% python3 -q
>>> import numpy as np
>>> from numpy import linalg as LA
>>> np.set_printoptions(suppress=True, linewidth=200)
>>> rnd = lambda a: np.round(a, 2) + 0
>>> M = np.loadtxt("layer17.csv", delimiter=",")
>>> print(rnd(M))
[[0.16 0.02 0.12 0.04 0.16 0.08 0.   0.02 0.08 0.14 0.18]
 [0.   0.11 0.05 0.16 0.   0.14 0.02 0.05 0.2  0.09 0.18]
 [0.05 0.12 0.11 0.05 0.14 0.14 0.   0.09 0.11 0.16 0.02]
 [0.06 0.02 0.1  0.08 0.17 0.06 0.1  0.19 0.15 0.04 0.02]
 [0.07 0.11 0.05 0.18 0.02 0.   0.18 0.18 0.16 0.02 0.02]
 [0.07 0.07 0.13 0.12 0.   0.15 0.05 0.12 0.03 0.12 0.15]
 [0.16 0.18 0.   0.09 0.02 0.02 0.23 0.02 0.14 0.11 0.02]
 [0.13 0.15 0.08 0.1  0.1  0.12 0.   0.12 0.08 0.1  0.02]
 [0.15 0.02 0.05 0.13 0.08 0.06 0.1  0.03 0.15 0.1  0.15]
 [0.13 0.13 0.13 0.   0.07 0.12 0.12 0.   0.13 0.1  0.04]
 [0.06 0.02 0.08 0.17 0.17 0.11 0.17 0.17 0.   0.04 0.02]]
>>> rng = np.random.default_rng(116)
>>> idx = rng.permutation(11)
>>> M2 = M[:, idx] * rng.choice([-1, 1], 11)
>>> print(rnd(M2))
[[-0.16 -0.08  0.16  0.02  0.18 -0.02  0.12  0.04  0.   -0.08  0.14]
 [ 0.   -0.14  0.    0.05  0.18 -0.11  0.05  0.16  0.02 -0.2   0.09]
 [-0.14 -0.14  0.05  0.09  0.02 -0.12  0.11  0.05  0.   -0.11  0.16]
 [-0.17 -0.06  0.06  0.19  0.02 -0.02  0.1   0.08  0.1  -0.15  0.04]
 [-0.02  0.    0.07  0.18  0.02 -0.11  0.05  0.18  0.18 -0.16  0.02]
 [ 0.   -0.15  0.07  0.12  0.15 -0.07  0.13  0.12  0.05 -0.03  0.12]
 [-0.02 -0.02  0.16  0.02  0.02 -0.18  0.    0.09  0.23 -0.14  0.11]
 [-0.1  -0.12  0.13  0.12  0.02 -0.15  0.08  0.1   0.   -0.08  0.1 ]
 [-0.08 -0.06  0.15  0.03  0.15 -0.02  0.05  0.13  0.1  -0.15  0.1 ]
 [-0.07 -0.12  0.13  0.    0.04 -0.13  0.13  0.    0.12 -0.13  0.1 ]
 [-0.17 -0.11  0.06  0.17  0.02 -0.02  0.08  0.17  0.17  0.    0.04]]
>>> left, _, VT = LA.svd(M.T @ M2)
>>> print(idx)
[ 4  5  0  7 10  1  2  3  6  8  9]
>>> print(rnd(LA.matrix_power(M, 2)))
[[0.09 0.07 0.09 0.1  0.1  0.09 0.09 0.1  0.1  0.09 0.07]
 [0.08 0.06 0.08 0.11 0.09 0.1  0.09 0.1  0.1  0.08 0.08]
 [0.09 0.09 0.09 0.1  0.07 0.1  0.07 0.09 0.12 0.09 0.08]
 [0.11 0.1  0.07 0.11 0.08 0.08 0.09 0.1  0.12 0.09 0.06]
 [0.11 0.09 0.07 0.1  0.09 0.08 0.09 0.08 0.13 0.09 0.07]
 [0.09 0.08 0.1  0.09 0.1  0.11 0.08 0.1  0.09 0.1  0.07]
 [0.11 0.09 0.07 0.09 0.07 0.08 0.1  0.05 0.14 0.1  0.1 ]
 [0.09 0.08 0.09 0.1  0.08 0.1  0.06 0.09 0.12 0.1  0.09]
 [0.11 0.07 0.08 0.1  0.1  0.08 0.1  0.09 0.1  0.09 0.08]
 [0.1  0.09 0.08 0.1  0.07 0.1  0.08 0.06 0.12 0.11 0.1 ]
 [0.1  0.1  0.08 0.1  0.08 0.08 0.1  0.11 0.11 0.09 0.05]]
>>> print(rnd(M.sum(axis=1)))
[1. 1. 1. 1. 1. 1. 1. 1. 1. 1. 1.]
>>> print(rnd(LA.matrix_power(M, 100)))
[[0.1  0.08 0.08 0.1  0.09 0.09 0.09 0.09 0.11 0.09 0.08]
 [0.1  0.08 0.08 0.1  0.09 0.09 0.09 0.09 0.11 0.09 0.08]
 [0.1  0.08 0.08 0.1  0.09 0.09 0.09 0.09 0.11 0.09 0.08]
 [0.1  0.08 0.08 0.1  0.09 0.09 0.09 0.09 0.11 0.09 0.08]
 [0.1  0.08 0.08 0.1  0.09 0.09 0.09 0.09 0.11 0.09 0.08]
 [0.1  0.08 0.08 0.1  0.09 0.09 0.09 0.09 0.11 0.09 0.08]
 [0.1  0.08 0.08 0.1  0.09 0.09 0.09 0.09 0.11 0.09 0.08]
 [0.1  0.08 0.08 0.1  0.09 0.09 0.09 0.09 0.11 0.09 0.08]
 [0.1  0.08 0.08 0.1  0.09 0.09 0.09 0.09 0.11 0.09 0.08]
 [0.1  0.08 0.08 0.1  0.09 0.09 0.09 0.09 0.11 0.09 0.08]
 [0.1  0.08 0.08 0.1  0.09 0.09 0.09 0.09 0.11 0.09 0.08]]
>>> pr = np.eye(11)[10]
>>> for _ in range(3):
...     pr = pr @ M
...     print(pr.round(2))
... 
[0.06 0.02 0.08 0.17 0.17 0.11 0.17 0.17 0.   0.04 0.02]
[0.1  0.1  0.08 0.1  0.08 0.08 0.1  0.11 0.11 0.09 0.05]
[0.1  0.09 0.08 0.1  0.08 0.09 0.08 0.08 0.12 0.1  0.08]
>>> W0 = np.loadtxt("run4.csv", delimiter=",")
>>> print(rnd(W0))
[[ 0.56 -0.24 -0.06  0.03 -0.07  0.11 -0.22 -0.12  0.32]
 [-0.24  0.29 -0.14  0.    0.23 -0.01  0.15 -0.22 -0.06]
 [-0.06 -0.14  0.23  0.05  0.04  0.04 -0.13  0.35 -0.11]
 [ 0.03  0.    0.05  0.06  0.18  0.07 -0.09  0.06  0.02]
 [-0.07  0.23  0.04  0.18  0.77  0.23 -0.16 -0.02  0.03]
 [ 0.11 -0.01  0.04  0.07  0.23  0.11 -0.13  0.02  0.07]
 [-0.22  0.15 -0.13 -0.09 -0.16 -0.13  0.22 -0.15 -0.1 ]
 [-0.12 -0.22  0.35  0.06 -0.02  0.02 -0.15  0.54 -0.19]
 [ 0.32 -0.06 -0.11  0.02  0.03  0.07 -0.1  -0.19  0.22]]
>>> def softmax(z):
...     e = np.exp(z - z.max(axis=-1, keepdims=True))
...     return e / e.sum(axis=-1, keepdims=True)
... 
>>> print(rnd(softmax(10 * M[10])))
[0.05 0.04 0.06 0.16 0.16 0.09 0.16 0.16 0.03 0.04 0.04]
>>> S = M @ M.T / np.sqrt(11)
>>> print(rnd(softmax(S)[10] @ M))
[0.09 0.09 0.08 0.1  0.09 0.09 0.09 0.09 0.11 0.09 0.07]
>>> print(rnd(softmax(S)))
[[0.09 0.09 0.09 0.09 0.09 0.09 0.09 0.09 0.09 0.09 0.09]
 [0.09 0.09 0.09 0.09 0.09 0.09 0.09 0.09 0.09 0.09 0.09]
 [0.09 0.09 0.09 0.09 0.09 0.09 0.09 0.09 0.09 0.09 0.09]
 [0.09 0.09 0.09 0.09 0.09 0.09 0.09 0.09 0.09 0.09 0.09]
 [0.09 0.09 0.09 0.09 0.09 0.09 0.09 0.09 0.09 0.09 0.09]
 [0.09 0.09 0.09 0.09 0.09 0.09 0.09 0.09 0.09 0.09 0.09]
 [0.09 0.09 0.09 0.09 0.09 0.09 0.09 0.09 0.09 0.09 0.09]
 [0.09 0.09 0.09 0.09 0.09 0.09 0.09 0.09 0.09 0.09 0.09]
 [0.09 0.09 0.09 0.09 0.09 0.09 0.09 0.09 0.09 0.09 0.09]
 [0.09 0.09 0.09 0.09 0.09 0.09 0.09 0.09 0.09 0.09 0.09]
 [0.09 0.09 0.09 0.09 0.09 0.09 0.09 0.09 0.09 0.09 0.09]]
>>> f = np.array([3, 0])
>>> print(rnd(np.convolve(W0[4], f)))
[-0.2   0.69  0.12  0.55  2.32  0.69 -0.49 -0.07  0.08  0.  ]
>>> print(rnd(np.correlate(W0[4], W0[8], "full")))
[-0.01  0.06 -0.03  0.01  0.15 -0.11 -0.13  0.04  0.03  0.06 -0.09 -0.01  0.25  0.09 -0.05 -0.01  0.01]
>>> print(rnd(np.polyval(f, W0[4])))
[-0.2   0.69  0.12  0.55  2.32  0.69 -0.49 -0.07  0.08]
>>> f, g = W0[6], W0[7]
>>> print(rnd(f @ g))
-0.15
>>> pr = (f @ g) / (f @ f) * f
>>> print(LA.matrix_rank(np.outer(f, g)))
1
>>> print(rnd(LA.norm(f + g) ** 2 + LA.norm(f - g) ** 2))
1.52
>>> idx = rng.permutation(9)
>>> print(idx)
[7 1 3 2 4 8 5 0 6]
>>> M2 = W0[idx][:, idx]
>>> print(rnd(M2))
[[ 0.54 -0.22  0.06  0.35 -0.02 -0.19  0.02 -0.12 -0.15]
 [-0.22  0.29  0.   -0.14  0.23 -0.06 -0.01 -0.24  0.15]
 [ 0.06  0.    0.06  0.05  0.18  0.02  0.07  0.03 -0.09]
 [ 0.35 -0.14  0.05  0.23  0.04 -0.11  0.04 -0.06 -0.13]
 [-0.02  0.23  0.18  0.04  0.77  0.03  0.23 -0.07 -0.16]
 [-0.19 -0.06  0.02 -0.11  0.03  0.22  0.07  0.32 -0.1 ]
 [ 0.02 -0.01  0.07  0.04  0.23  0.07  0.11  0.11 -0.13]
 [-0.12 -0.24  0.03 -0.06 -0.07  0.32  0.11  0.56 -0.22]
 [-0.15  0.15 -0.09 -0.13 -0.16 -0.1  -0.13 -0.22  0.22]]
>>> print(rnd(LA.det(M2)), rnd(LA.det(W0[idx])))
0.0 0.0
